>>> import numpy as np
>>> np.set_printoptions(precision=3, suppress=True, linewidth=100, legacy="1.25")
>>> def rd(a):
...     return np.round(a, 3) + 0
... 
>>> Y = np.array([[2, 1, 0, 4, 1, 5, 4, 3, 0, 4],
...     [2, 0, 2, 1, 2, 1, 4, 1, 4, 2],
...     [4, 5, 1, 5, 2, 4, 4, 5, 1, 4],
...     [1, 1, 4, 1, 2, 3, 1, 5, 0, 4],
...     [2, 2, 2, 0, 1, 2, 5, 4, 0, 5],
...     [0, 2, 1, 4, 3, 1, 5, 4, 4, 0],
...     [4, 4, 3, 4, 3, 1, 4, 5, 4, 1],
...     [5, 5, 2, 2, 1, 4, 5, 2, 2, 3],
...     [4, 0, 1, 2, 0, 4, 1, 5, 0, 5],
...     [4, 2, 5, 2, 1, 3, 1, 1, 4, 5]])
>>> Z = np.array([[0, -3, 0, 0], [-3, 1, 1, -2], [1, 2, 3, -3], [1, 1, 1, -3]])
>>> K = np.block([[Y, np.array([[-1, 2, 1, 1],
...     [3, 2, 2, 1],
...     [1, -1, -3, 3],
...     [-1, -1, 3, -3],
...     [-2, 0, 3, 3],
...     [-1, 1, 3, 1],
...     [-1, -3, -3, -1],
...     [-1, -2, 1, -1],
...     [3, -3, 1, 2],
...     [3, 2, 1, -1]])], [np.zeros((4, 10)), Z]])
>>> print(K)
[[ 2.  1.  0.  4.  1.  5.  4.  3.  0.  4. -1.  2.  1.  1.]
 [ 2.  0.  2.  1.  2.  1.  4.  1.  4.  2.  3.  2.  2.  1.]
 [ 4.  5.  1.  5.  2.  4.  4.  5.  1.  4.  1. -1. -3.  3.]
 [ 1.  1.  4.  1.  2.  3.  1.  5.  0.  4. -1. -1.  3. -3.]
 [ 2.  2.  2.  0.  1.  2.  5.  4.  0.  5. -2.  0.  3.  3.]
 [ 0.  2.  1.  4.  3.  1.  5.  4.  4.  0. -1.  1.  3.  1.]
 [ 4.  4.  3.  4.  3.  1.  4.  5.  4.  1. -1. -3. -3. -1.]
 [ 5.  5.  2.  2.  1.  4.  5.  2.  2.  3. -1. -2.  1. -1.]
 [ 4.  0.  1.  2.  0.  4.  1.  5.  0.  5.  3. -3.  1.  2.]
 [ 4.  2.  5.  2.  1.  3.  1.  1.  4.  5.  3.  2.  1. -1.]
 [ 0.  0.  0.  0.  0.  0.  0.  0.  0.  0.  0. -3.  0.  0.]
 [ 0.  0.  0.  0.  0.  0.  0.  0.  0.  0. -3.  1.  1. -2.]
 [ 0.  0.  0.  0.  0.  0.  0.  0.  0.  0.  1.  2.  3. -3.]
 [ 0.  0.  0.  0.  0.  0.  0.  0.  0.  0.  1.  1.  1. -3.]]
>>> rng = np.random.default_rng(699)
>>> z = rng.permutation(14)
>>> print(z)
[ 4  2  6 11 12  8 13  9  5  1 10  7  0  3]
>>> Y = K[z][:, z]
>>> print(rd(np.sort(np.abs(np.linalg.eigvals(Y)))))
[ 1.263  2.245  2.336  2.336  2.756  2.756  2.834  2.834  3.22   3.225  3.871  5.159  5.159 26.574]
>>> print(np.trace(Y))
18.0
>>> vec = np.array([-5, 4, 4, 0, 0, 0, -3, 1, 2, 3, 3, -5, 4, 3])
>>> rhs = K @ vec
>>> print(rhs)
[ -9.  11.  16.  34.  25.  16.   9.  11.  35.  29.  15. -16.  -4.  -7.]
>>> print(rd(np.linalg.solve(K.T, K[12])))
[0. 0. 0. 0. 0. 0. 0. 0. 0. 0. 0. 0. 1. 0.]
>>> print(rd(np.linalg.solve(K, K[:, 10])))
[0. 0. 0. 0. 0. 0. 0. 0. 0. 0. 1. 0. 0. 0.]
>>> print(rd(np.linalg.solve(K, rhs)))
[-5.  4.  4.  0.  0.  0. -3.  1.  2.  3.  3. -5.  4.  3.]
>>> print(rd(np.linalg.solve(K, rhs + K[:, 8])))
[-5.  4.  4.  0.  0.  0. -3.  1.  3.  3.  3. -5.  4.  3.]
>>> def softmax(z):
...     e = np.exp(z - z.max(axis=-1, keepdims=True))
...     return e / e.sum(axis=-1, keepdims=True)
... 
>>> print(rd(softmax(K[10])))
[0.077 0.077 0.077 0.077 0.077 0.077 0.077 0.077 0.077 0.077 0.077 0.004 0.077 0.077]
>>> print(rd(softmax(10 * K[10])))
[0.077 0.077 0.077 0.077 0.077 0.077 0.077 0.077 0.077 0.077 0.077 0.    0.077 0.077]
>>> print(rd(softmax(K).sum(axis=1)))
[1. 1. 1. 1. 1. 1. 1. 1. 1. 1. 1. 1. 1. 1.]
>>> att = K @ K.T / np.sqrt(14)
>>> print(softmax(att).round(6).argmax(axis=1))
[ 2  9  2  3  4  5  6  7  8  9  6 11 12 12]
>>> Y = np.linalg.inv(K)
>>> print(rd(np.linalg.slogdet(K)[0]))
-1.0
>>> arr = np.load("arr.npy")
>>> print(arr)
[[6. 1. 1. 1. 1. 1.]
 [1. 6. 1. 1. 1. 1.]
 [1. 1. 6. 1. 1. 1.]
 [1. 1. 1. 6. 1. 1.]
 [1. 1. 1. 1. 6. 1.]
 [1. 1. 1. 1. 1. 6.]]
>>> print(np.allclose(arr, arr.T))
True
>>> print(rd(np.abs(np.linalg.eigvals(arr)).max()))
11.0
>>> print(rd(np.linalg.det(arr)))
34375.0
>>> print(rd(np.linalg.matrix_power(arr, 4)))
[[2961. 2336. 2336. 2336. 2336. 2336.]
 [2336. 2961. 2336. 2336. 2336. 2336.]
 [2336. 2336. 2961. 2336. 2336. 2336.]
 [2336. 2336. 2336. 2961. 2336. 2336.]
 [2336. 2336. 2336. 2336. 2961. 2336.]
 [2336. 2336. 2336. 2336. 2336. 2961.]]
>>> print(np.allclose(arr @ arr.T, arr.T @ arr))
True
>>> vals, V = np.linalg.eigh(arr)
>>> vec = np.array([3, 2, 3, 0, 2, -1])
>>> print(vec @ arr @ vec / (vec @ vec), rd(vals[0]), rd(vals[-1]))
8.0 5.0 11.0
>>> print(rd(np.linalg.eigvalsh(arr[1:, 1:])))
[ 5.  5.  5.  5. 10.]
>>> print((np.sign(V[:, -1].round(6)) == np.sign(V[0, -1].round(6))).astype(int))
[1 1 1 1 1 1]
>>> print(rd(V * np.maximum(vals, 0) @ V.T))
[[6. 1. 1. 1. 1. 1.]
 [1. 6. 1. 1. 1. 1.]
 [1. 1. 6. 1. 1. 1.]
 [1. 1. 1. 6. 1. 1.]
 [1. 1. 1. 1. 6. 1.]
 [1. 1. 1. 1. 1. 6.]]
>>> z = rng.permutation(6)
>>> print(z)
[0 3 5 4 2 1]
>>> Y = arr[z][:, z]
>>> print(np.diag(Y))
[6. 6. 6. 6. 6. 6.]
>>> print(np.allclose(Y, arr))
True
>>> print(rd(np.linalg.det(Y)), rd(np.linalg.det(arr[z])))
34375.0 34375.0
>>> print(rd(np.sort(np.abs(np.linalg.eigvals(Y)))))
[ 5.  5.  5.  5.  5. 11.]
>>> Lm = np.linalg.cholesky(arr)
>>> print(rd(np.diag(Lm) ** 2))
[6.    5.833 5.714 5.625 5.556 5.5  ]
>>> print(np.linalg.eigvalsh(arr).min() > 0)
True
>>> print(rd(np.prod(np.diag(Lm)) ** 2), rd(np.linalg.det(arr)))
34375.0 34375.0
>>> J = np.array([[0, 2, 2, 2, 0, 1, 0],
...     [2, 0, 1, 1, 2, 2, 0],
...     [1, 0, 1, 2, 1, 0, 0],
...     [2, 1, 1, 1, 0, 1, 2],
...     [0, 2, 1, 1, 0, 2, 0],
...     [1, 1, 2, 2, 1, 2, 1],
...     [1, 1, 0, 2, 0, 1, 0]])
>>> print(J)
[[0 2 2 2 0 1 0]
 [2 0 1 1 2 2 0]
 [1 0 1 2 1 0 0]
 [2 1 1 1 0 1 2]
 [0 2 1 1 0 2 0]
 [1 1 2 2 1 2 1]
 [1 1 0 2 0 1 0]]
>>> vec = np.array([5, -2, 2, 5, -1, -1, 3])
>>> print(J * vec)
[[ 0 -4  4 10  0 -1  0]
 [10  0  2  5 -2 -2  0]
 [ 5  0  2 10 -1  0  0]
 [10 -2  2  5  0 -1  6]
 [ 0 -4  2  5  0 -2  0]
 [ 5 -2  4 10 -1 -2  3]
 [ 5 -2  0 10  0 -1  0]]
>>> print(J @ vec)
[ 9 13 16 20  1 17 12]
>>> print(J @ np.ones(7))
[ 7.  8.  5.  8.  6. 10.  5.]
>>> print(np.linalg.norm(J @ vec) <= np.linalg.norm(J, 2) * np.linalg.norm(vec) + 1e-9)
True
>>> print((J @ vec).argmax())
3
>>> print(J @ np.eye(7)[0])
[0. 2. 1. 2. 0. 1. 1.]
>>> print((J * vec).sum(axis=1))
[ 9 13 16 20  1 17 12]
>>> th = np.radians(72)
>>> R = np.eye(7)
>>> R[3, 3] = R[6, 6] = np.cos(th)
>>> R[3, 6], R[6, 3] = -np.sin(th), np.sin(th)
>>> print(rd(R))
[[ 1.     0.     0.     0.     0.     0.     0.   ]
 [ 0.     1.     0.     0.     0.     0.     0.   ]
 [ 0.     0.     1.     0.     0.     0.     0.   ]
 [ 0.     0.     0.     0.309  0.     0.    -0.951]
 [ 0.     0.     0.     0.     1.     0.     0.   ]
 [ 0.     0.     0.     0.     0.     1.     0.   ]
 [ 0.     0.     0.     0.951  0.     0.     0.309]]
>>> Y = J @ R.T
>>> print(np.allclose(J @ J.T, Y @ Y.T))
True
>>> print(rd(np.abs(Y - J).max(axis=0)))
[0.    0.    0.    2.593 0.    0.    1.902]
